$ python3 -q
>>> import numpy as np
>>> np.set_printoptions(precision=1, suppress=True, linewidth=100, legacy="1.25")
>>> def rnd(a):
...     return np.round(a, 1) + 0
... 
>>> W0 = np.load("out12.npy")
>>> W0
array([[ 9.,  1.,  0.,  0.,  0.,  0.,  0.,  0.,  0.,  0.,  0.,  0.,  0.],
       [ 4.,  3.,  0.,  0.,  0.,  0.,  0.,  0.,  0.,  0.,  0.,  0.,  0.],
       [ 0.,  0.,  0., -3.,  3.,  1.,  3.,  0., -3.,  0.,  2., -3.,  3.],
       [ 0.,  0.,  1.,  3.,  0., -3., -1.,  1., -2., -3.,  3.,  0., -1.],
       [ 0.,  0.,  1., -1., -3.,  2.,  0.,  0.,  1., -2.,  0.,  2.,  3.],
       [ 0.,  0.,  0.,  0.,  2.,  1., -2.,  2., -3., -3., -2.,  2.,  0.],
       [ 0.,  0., -3., -1.,  3.,  2.,  0.,  0.,  0.,  1., -3., -2.,  3.],
       [ 0.,  0.,  2.,  1.,  1.,  1.,  2.,  2., -1.,  2., -1., -2.,  0.],
       [ 0.,  0., -3., -1.,  1., -3., -3.,  1., -2.,  0.,  1.,  0., -1.],
       [ 0.,  0., -2., -2., -2.,  3.,  3., -2.,  0.,  2., -1.,  0., -3.],
       [ 0.,  0., -2., -1.,  1.,  1.,  0., -3.,  0.,  2., -2.,  1.,  0.],
       [ 0.,  0., -1.,  3.,  3., -1., -1.,  1.,  1., -1., -3.,  0.,  2.],
       [ 0.,  0., -3.,  1.,  0.,  0., -2., -1.,  0.,  2.,  2., -3., -2.]])
>>> # 2 groups of indices that never mix
>>> Q, R = np.linalg.qr(W0)
>>> np.allclose(R.T @ R, W0.T @ W0)
True
>>> Q.shape, R.shape
((13, 13), (13, 13))
>>> rnd(abs(R[0, 0])), rnd(np.linalg.norm(W0[:, 0]))
(9.8, 9.8)
>>> x = np.array([5, -5, 5, 5, 3, 0, 3, -2, 3, 4, -3, -4, 4])
>>> target = W0 @ x
>>> c, lr = np.zeros(13), 1 / np.linalg.norm(W0, 2) ** 2
>>> for i in range(30):
...     c -= lr * W0.T @ (W0 @ c - target)
...     if i % 5 == 0: print(i, round(np.linalg.norm(W0 @ c - target), 1))
... 
0 45.3
5 13.6
10 9.5
15 7.5
20 6.0
25 4.8
>>> rnd(c)
array([ 4.7, -3.5,  4.3,  4.9,  3.5,  0.2,  3.6, -1.1,  3.8,  3.9, -2.4, -3.4,  3.8])
>>> rnd(np.linalg.cond(W0))
45.4
>>> x = np.array([0, -2, 1, 2, 0, 1, 0, 2, -2, -2, -1, 2, -1])
>>> target = W0 @ x
>>> target
array([ -2.,  -6., -10.,  14.,   4.,  23.,  -9.,   4.,  -2.,  -7.,  -9.,   7., -13.])
>>> rnd(np.linalg.solve(W0, W0[:, 4]))
array([0., 0., 0., 0., 1., 0., 0., 0., 0., 0., 0., 0., 0.])
>>> rnd(np.linalg.solve(W0, -1 * target))
array([ 0.,  2., -1., -2.,  0., -1.,  0., -2.,  2.,  2.,  1., -2.,  1.])
>>> W2 = np.array([[2, 1, 2, 2], [3, 3, 2, 1], [0, 1, 3, 3]])
>>> rng = np.random.default_rng(43)
>>> K = rng.normal(size=(30, 3)) @ W2 + np.array([1, 0, 1, 0])
>>> rnd(K)
array([[ 3.5,  1.7,  1.1, -0.6],
       [-6.8, -5.9, -1.9, -0.9],
       [ 1.7, -0.1, -0.9, -2.1],
       [ 6.3,  3.9,  5. ,  3. ],
       [-1.2, -2.4, -3.2, -3.9],
       [-0.8, -1.2,  1.6,  1.2],
       [-0.8,  0.1,  4.2,  3.5],
       [-5.2, -5.1, -2.5, -1.9],
       [-2.4, -0.3,  0.3, -0.9],
       [ 1.2, -2. , -5. , -6. ],
       [ 3.3,  0.6, -0.6, -2. ],
       [ 1.2, -3.4, -2.7, -2.4],
       [-2.5, -1.4, -1.6, -2.6],
       [ 0.9, -1.4, -1.2, -1.9],
       [ 0. , -3.1, -2.7, -2.8],
       [ 4.3,  2.4,  5.6,  4.4],
       [ 0.5, -1.6, -0.5, -0.9],
       [ 0.4, -0.9,  2.1,  1.7],
       [-2.8, -2.7,  1.3,  1.5],
       [-0.9, -0.5, -0.9, -2.1],
       [ 0.2, -2.6, -0.3, -0.2],
       [ 1.3,  1.3,  3.8,  2.6],
       [ 1.7,  1.4,  4.8,  3.7],
       [ 1.1, -2. ,  2.5,  2.8],
       [ 2.8,  2.5,  7. ,  5.9],
       [-2.7, -2.5,  0.9,  0.9],
       [-6. , -1.8,  1.6,  1.1],
       [ 2.1,  0.1, -1.1, -2.4],
       [ 0.5,  1.4,  6.2,  5.4],
       [-9.3, -8.9, -5.3, -3.6]])
>>> lab = K[:, 1] > np.median(K[:, 1])
>>> r0 = K[lab].mean(axis=0) - K[~lab].mean(axis=0)
>>> ((K - K.mean(axis=0)) @ r0 > 0).astype(int)
array([1, 0, 0, 1, 0, 1, 1, 0, 0, 0, 1, 0, 0, 0, 0, 1, 0, 1, 0, 0, 0, 1, 1, 1, 1, 0, 0, 1, 1, 0])
>>> Xc = K - K.mean(axis=0)
>>> Uu, s, Vt = np.linalg.svd(Xc, full_matrices=False)
>>> np.abs(Vt[0]).argmax()
2
>>> rnd(Vt[0] * np.sign(Vt[0, np.abs(Vt[0]).argmax()]))
array([0.5, 0.5, 0.6, 0.5])
>>> rnd(s)
array([28.3, 16.2,  5.3,  0. ])
>>> np.abs(Uu[:, 0]).argmax()
29
>>> data = np.load("run11.npy")
>>> data
array([[-1,  0, -4, -5,  1,  3, -1,  5, -4,  2,  1,  4],
       [-1,  0, -4, -3,  5,  0, -2, -3,  1, -1,  0,  1],
       [-5,  0,  0, -1, -2, 12,  3,  0,  2, -5,  4,  4],
       [ 2, -3, -3,  0,  5, -3,  4,  1, -3, -4, -1,  0]])
>>> x = np.array([1, -1, 2, -1, 2, -1, -2, -2, -1, 2, -2, -1])
>>> (data * x).sum(axis=1)
array([-11,  10, -50,  -1])
>>> data @ x
array([-11,  10, -50,  -1])
>>> np.linalg.norm(data @ x) <= np.linalg.norm(data, 2) * np.linalg.norm(x) + 1e-9
True
>>> np.sign((data @ x).round(6))
array([-1,  1, -1, -1])
>>> np.einsum("ij,j->i", data, x)
array([-11,  10, -50,  -1])
>>> data * x
array([[ -1,   0,  -8,   5,   2,  -3,   2, -10,   4,   4,  -2,  -4],
       [ -1,   0,  -8,   3,  10,   0,   4,   6,  -1,  -2,   0,  -1],
       [ -5,   0,   0,   1,  -4, -12,  -6,   0,  -2, -10,  -8,  -4],
       [  2,   3,  -6,   0,  10,   3,  -8,  -2,   3,  -8,   2,   0]])
>>> (data @ x).argmax()
1
>>> theta = np.radians(180)
>>> R = np.eye(12)
>>> R[1, 1] = R[5, 5] = np.cos(theta)
>>> R[1, 5], R[5, 1] = -np.sin(theta), np.sin(theta)
>>> rnd(R)
array([[ 1.,  0.,  0.,  0.,  0.,  0.,  0.,  0.,  0.,  0.,  0.,  0.],
       [ 0., -1.,  0.,  0.,  0.,  0.,  0.,  0.,  0.,  0.,  0.,  0.],
       [ 0.,  0.,  1.,  0.,  0.,  0.,  0.,  0.,  0.,  0.,  0.,  0.],
       [ 0.,  0.,  0.,  1.,  0.,  0.,  0.,  0.,  0.,  0.,  0.,  0.],
       [ 0.,  0.,  0.,  0.,  1.,  0.,  0.,  0.,  0.,  0.,  0.,  0.],
       [ 0.,  0.,  0.,  0.,  0., -1.,  0.,  0.,  0.,  0.,  0.,  0.],
       [ 0.,  0.,  0.,  0.,  0.,  0.,  1.,  0.,  0.,  0.,  0.,  0.],
       [ 0.,  0.,  0.,  0.,  0.,  0.,  0.,  1.,  0.,  0.,  0.,  0.],
       [ 0.,  0.,  0.,  0.,  0.,  0.,  0.,  0.,  1.,  0.,  0.,  0.],
       [ 0.,  0.,  0.,  0.,  0.,  0.,  0.,  0.,  0.,  1.,  0.,  0.],
       [ 0.,  0.,  0.,  0.,  0.,  0.,  0.,  0.,  0.,  0.,  1.,  0.],
       [ 0.,  0.,  0.,  0.,  0.,  0.,  0.,  0.,  0.,  0.,  0.,  1.]])
>>> B = data @ R.T
>>> np.allclose(data @ data.T, B @ B.T)
True
>>> np.abs(B - data).max(axis=0)
array([ 0.,  6.,  0.,  0.,  0., 24.,  0.,  0.,  0.,  0.,  0.,  0.])
>>> Uu, s, Vt = np.linalg.svd(data, full_matrices=False)
>>> rnd(s)
array([16.2, 11.5,  8.9,  7. ])
>>> rnd(Vt @ Vt.T)
array([[1., 0., 0., 0.],
       [0., 1., 0., 0.],
       [0., 0., 1., 0.],
       [0., 0., 0., 1.]])
>>> rnd(s / s[0])
array([1. , 0.7, 0.6, 0.4])
>>> np.abs(Uu[:, 0]).round(6).argmax()
2
>>> rnd(np.sqrt((s ** 2).sum())), rnd(np.linalg.norm(data))
(22.9, 22.9)
>>> r0 = np.array([3, 2])
>>> np.polyval(r0, data[2])
array([-13,   2,   2,  -1,  -4,  38,  11,   2,   8, -13,  14,  14])
>>> np.convolve(data[2], r0)
array([-15, -10,   0,  -3,  -8,  32,  33,   6,   6, -11,   2,  20,   8])
>>> T = np.stack([data, -2 * data, data[::-1]])
>>> np.linalg.matrix_rank(T)
array([4, 4, 4])
>>> rnd(np.linalg.norm(T, axis=(1, 2)))
array([22.9, 45.8, 22.9])
>>> T.sum(axis=0)
array([[  3,  -3,   1,   5,   4,  -6,   5,  -4,   1,  -6,  -2,  -4],
       [ -4,   0,   4,   2,  -7,  12,   5,   3,   1,  -4,   4,   3],
       [  4,   0,  -4,  -2,   7, -12,  -5,  -3,  -1,   4,  -4,  -3],
       [ -3,   3,  -1,  -5,  -4,   6,  -5,   4,  -1,   6,   2,   4]])
>>> (T @ data.T).shape
(3, 4, 4)
>>> m1 = np.load("w.npy")
>>> m1
array([[ 1.,  3.,  1.,  0.,  3., -1., -1.,  0., -3.,  0.],
       [ 0., -3.,  3.,  3.,  1., -2.,  2.,  1., -2.,  0.],
       [-1., -2., -3.,  0.,  3.,  1.,  3.,  1.,  3.,  0.],
       [-2., -3.,  1., -1., -3.,  1., -3., -2.,  3.,  0.],
       [ 1.,  2.,  3., -2.,  3.,  0., -2.,  0.,  0.,  0.],
       [ 1.,  0., -1.,  1.,  1., -3.,  3.,  0., -3.,  0.],
       [-2.,  2., -1., -1., -3., -3., -1., -3.,  2.,  0.],
       [ 1.,  0., -3.,  3., -3.,  1., -1.,  2.,  2.,  0.],
       [ 3.,  2., -2., -1.,  2.,  0., -1., -2., -3.,  0.],
       [ 0.,  0.,  0.,  0.,  0.,  0.,  0.,  0.,  0., -5.]])
>>> # splits into 2 blocks
>>> Q, V = np.linalg.qr(m1[:, :6])[0], np.linalg.qr(m1[:, 6:])[0]
>>> s = np.linalg.svd(Q.T @ V, compute_uv=False)
>>> rnd(np.linalg.norm(Q @ Q.T - V @ V.T, 2))
1.0
>>> (s > 0.9).sum()
1
>>> (np.linalg.matrix_power((m1 != 0) + (m1.T != 0) + np.eye(10), 10) > 0).astype(int)
array([[1, 1, 1, 1, 1, 1, 1, 1, 1, 0],
       [1, 1, 1, 1, 1, 1, 1, 1, 1, 0],
       [1, 1, 1, 1, 1, 1, 1, 1, 1, 0],
       [1, 1, 1, 1, 1, 1, 1, 1, 1, 0],
       [1, 1, 1, 1, 1, 1, 1, 1, 1, 0],
       [1, 1, 1, 1, 1, 1, 1, 1, 1, 0],
       [1, 1, 1, 1, 1, 1, 1, 1, 1, 0],
       [1, 1, 1, 1, 1, 1, 1, 1, 1, 0],
       [1, 1, 1, 1, 1, 1, 1, 1, 1, 0],
       [0, 0, 0, 0, 0, 0, 0, 0, 0, 1]])
>>> rnd(np.linalg.det(m1))
754320.0
>>> (m1 != 0).astype(int)
array([[1, 1, 1, 0, 1, 1, 1, 0, 1, 0],
       [0, 1, 1, 1, 1, 1, 1, 1, 1, 0],
       [1, 1, 1, 0, 1, 1, 1, 1, 1, 0],
       [1, 1, 1, 1, 1, 1, 1, 1, 1, 0],
       [1, 1, 1, 1, 1, 0, 1, 0, 0, 0],
       [1, 0, 1, 1, 1, 1, 1, 0, 1, 0],
       [1, 1, 1, 1, 1, 1, 1, 1, 1, 0],
       [1, 0, 1, 1, 1, 1, 1, 1, 1, 0],
       [1, 1, 1, 1, 1, 0, 1, 1, 1, 0],
       [0, 0, 0, 0, 0, 0, 0, 0, 0, 1]])
>>> rnd(np.sort(np.linalg.eigvals(m1).real))
array([-5.5, -5. , -2.5, -2.5, -2.1, -2.1, -0.6, -0.6,  3.2,  4.8])
>>> np.flatnonzero(np.linalg.matrix_power((m1 != 0) + (m1.T != 0) + np.eye(10), 10)[1])
array([0, 1, 2, 3, 4, 5, 6, 7, 8])
>>> lab = rng.permutation(10)
>>> lab
array([2, 5, 4, 0, 9, 3, 7, 6, 8, 1])
>>> B = m1[lab][:, lab]
>>> np.allclose(B, m1)
False
>>> rnd(np.sort(np.abs(np.linalg.eigvals(B))))
array([2.2, 2.2, 3. , 3. , 3.2, 4.8, 5. , 5.5, 6.5, 6.5])
>>> np.diag(B)
array([-3., -3.,  3.,  1., -5., -1.,  2., -1., -3., -3.])
>>> B
array([[-3.,  1.,  3., -1.,  0.,  0.,  1.,  3.,  3., -2.],
       [-1., -3.,  1.,  1.,  0.,  1.,  0.,  3., -3.,  0.],
       [ 3.,  0.,  3.,  1.,  0., -2.,  0., -2.,  0.,  2.],
       [ 1., -1.,  3.,  1.,  0.,  0.,  0., -1., -3.,  3.],
       [ 0.,  0.,  0.,  0., -5.,  0.,  0.,  0.,  0.,  0.],
       [ 1.,  1., -3., -2.,  0., -1., -2., -3.,  3., -3.],
       [-3.,  1., -3.,  1.,  0.,  3.,  2., -1.,  2.,  0.],
       [-1., -3., -3., -2.,  0., -1., -3., -1.,  2.,  2.],
       [-2.,  0.,  2.,  3.,  0., -1., -2., -1., -3.,  2.],
       [ 3., -2.,  1.,  0.,  0.,  3.,  1.,  2., -2., -3.]])
>>> cov = m1.T @ m1
>>> (m1 @ m1.T).shape
(10, 10)
>>> rnd(np.linalg.eigvalsh(cov)[::-1])
array([121.2,  76.7,  49.3,  42.3,  30.1,  25. ,  13.4,   4.9,   1.8,   0.3])
>>> rnd(np.sort(np.abs(np.linalg.eigvals(m1))))
array([2.2, 2.2, 3. , 3. , 3.2, 4.8, 5. , 5.5, 6.5, 6.5])
>>> (m1 + m1.T) / 2
array([[ 1. ,  1.5,  0. , -1. ,  2. ,  0. , -1.5,  0.5,  0. ,  0. ],
       [ 1.5, -3. ,  0.5,  0. ,  1.5, -1. ,  2. ,  0.5,  0. ,  0. ],
       [ 0. ,  0.5, -3. ,  0.5,  3. ,  0. ,  1. , -1. ,  0.5,  0. ],
       [-1. ,  0. ,  0.5, -1. , -2.5,  1. , -2. ,  0.5,  1. ,  0. ],
       [ 2. ,  1.5,  3. , -2.5,  3. ,  0.5, -2.5, -1.5,  1. ,  0. ],
       [ 0. , -1. ,  0. ,  1. ,  0.5, -3. ,  0. ,  0.5, -1.5,  0. ],
       [-1.5,  2. ,  1. , -2. , -2.5,  0. , -1. , -2. ,  0.5,  0. ],
       [ 0.5,  0.5, -1. ,  0.5, -1.5,  0.5, -2. ,  2. ,  0. ,  0. ],
       [ 0. ,  0. ,  0.5,  1. ,  1. , -1.5,  0.5,  0. , -3. ,  0. ],
       [ 0. ,  0. ,  0. ,  0. ,  0. ,  0. ,  0. ,  0. ,  0. , -5. ]])
>>> rnd(np.abs(np.linalg.eigvals(m1)).max())
6.5
>>> mat = np.loadtxt("sample12.csv", delimiter=",")
>>> rnd(mat)
array([[-0.4,  0.2,  0.1,  0.2,  0.5, -0.2,  0.4, -0.2,  0.1,  0.2, -0.3, -0.3],
       [ 0.1, -0.2,  0.3, -0.6,  0.2, -0.3,  0.1, -0.3,  0.2, -0.1, -0.1,  0.5],
       [-0.5, -0.3,  0. , -0.2,  0.1,  0.2, -0.6, -0.3,  0. , -0.2, -0.3, -0.1],
       [-0.1,  0. , -0.5, -0.5,  0.2, -0.1,  0. ,  0.1,  0.3,  0.3,  0.4, -0.3],
       [-0.2, -0.2,  0.4,  0. ,  0.1, -0.4, -0.1,  0. , -0.5,  0.1,  0.6, -0.1],
       [ 0.4, -0.5,  0.1,  0.2,  0.6,  0. , -0.3,  0.3,  0.2,  0.1,  0. , -0.1],
       [ 0.1,  0.4, -0.2,  0.1,  0. , -0.5, -0.5,  0. , -0.2,  0.3, -0.3,  0.1],
       [-0.3, -0.3, -0.3,  0.5, -0.1, -0.2,  0. , -0.3,  0.3,  0. ,  0.2,  0.5],
       [-0.1,  0.5,  0. ,  0.1,  0.5,  0.5, -0.1,  0. , -0.1, -0.1,  0.3,  0.4],
       [-0.1, -0.1, -0.4, -0.1,  0.2, -0.2,  0.1,  0.3, -0.4, -0.6, -0.1,  0. ],
       [-0.3, -0.2,  0.1, -0.1, -0.1,  0.1,  0.1,  0.6, -0.1,  0.5, -0.2,  0.4],
       [-0.3,  0.3,  0.3,  0. ,  0. , -0.3, -0.1,  0.5,  0.6, -0.4,  0.1,  0. ]])
>>> # columns are unit length and at right angles
>>> B = data + rng.integers(-2, 3, (4, 1)) @ rng.integers(-2, 3, (1, 12))
>>> B
array([[-2, -1, -4, -6, -1,  4,  0,  3, -5,  0,  0,  5],
       [ 0,  1, -4, -2,  7, -1, -3, -1,  2,  1,  1,  0],
       [-5,  0,  0, -1, -2, 12,  3,  0,  2, -5,  4,  4],
       [ 1, -4, -3, -1,  3, -2,  5, -1, -4, -6, -2,  1]])
>>> rnd(np.linalg.svd(B - data, compute_uv=False))
array([7.7, 0. , 0. , 0. ])
>>> x = np.array([-2, -2, -1, 2, 2, -1, 1, 0, -1, -1, -1, 2, 1])
>>> np.sign((W0 @ x).round(6))
array([-1., -1.,  0.,  1., -1.,  1.,  1., -1.,  1., -1.,  1.,  1., -1.])
>>> np.einsum("ij,j->i", W0, x)
array([-20., -14.,   0.,   8.,  -3.,  13.,   6.,  -1.,   3., -10.,   3.,  18.,  -9.])
>>> (W0 * x).sum(axis=1)
array([-20., -14.,   0.,   8.,  -3.,  13.,   6.,  -1.,   3., -10.,   3.,  18.,  -9.])
>>> W0 @ (2 * x)
array([-40., -28.,   0.,  16.,  -6.,  26.,  12.,  -2.,   6., -20.,   6.,  36., -18.])
>>> theta = np.radians(36)
>>> R = np.eye(12)
>>> R[1, 1] = R[11, 11] = np.cos(theta)
>>> R[1, 11], R[11, 1] = -np.sin(theta), np.sin(theta)
>>> rnd(R)
array([[ 1. ,  0. ,  0. ,  0. ,  0. ,  0. ,  0. ,  0. ,  0. ,  0. ,  0. ,  0. ],
       [ 0. ,  0.8,  0. ,  0. ,  0. ,  0. ,  0. ,  0. ,  0. ,  0. ,  0. , -0.6],
       [ 0. ,  0. ,  1. ,  0. ,  0. ,  0. ,  0. ,  0. ,  0. ,  0. ,  0. ,  0. ],
       [ 0. ,  0. ,  0. ,  1. ,  0. ,  0. ,  0. ,  0. ,  0. ,  0. ,  0. ,  0. ],
       [ 0. ,  0. ,  0. ,  0. ,  1. ,  0. ,  0. ,  0. ,  0. ,  0. ,  0. ,  0. ],
       [ 0. ,  0. ,  0. ,  0. ,  0. ,  1. ,  0. ,  0. ,  0. ,  0. ,  0. ,  0. ],
       [ 0. ,  0. ,  0. ,  0. ,  0. ,  0. ,  1. ,  0. ,  0. ,  0. ,  0. ,  0. ],
       [ 0. ,  0. ,  0. ,  0. ,  0. ,  0. ,  0. ,  1. ,  0. ,  0. ,  0. ,  0. ],
       [ 0. ,  0. ,  0. ,  0. ,  0. ,  0. ,  0. ,  0. ,  1. ,  0. ,  0. ,  0. ],
       [ 0. ,  0. ,  0. ,  0. ,  0. ,  0. ,  0. ,  0. ,  0. ,  1. ,  0. ,  0. ],
       [ 0. ,  0. ,  0. ,  0. ,  0. ,  0. ,  0. ,  0. ,  0. ,  0. ,  1. ,  0. ],
       [ 0. ,  0.6,  0. ,  0. ,  0. ,  0. ,  0. ,  0. ,  0. ,  0. ,  0. ,  0.8]])
>>> B = mat @ R.T
>>> rnd(np.linalg.svd(mat, compute_uv=False)), rnd(np.linalg.svd(B, compute_uv=False))
(array([1., 1., 1., 1., 1., 1., 1., 1., 1., 1., 1., 1.]), array([1., 1., 1., 1., 1., 1., 1., 1., 1., 1., 1., 1.]))
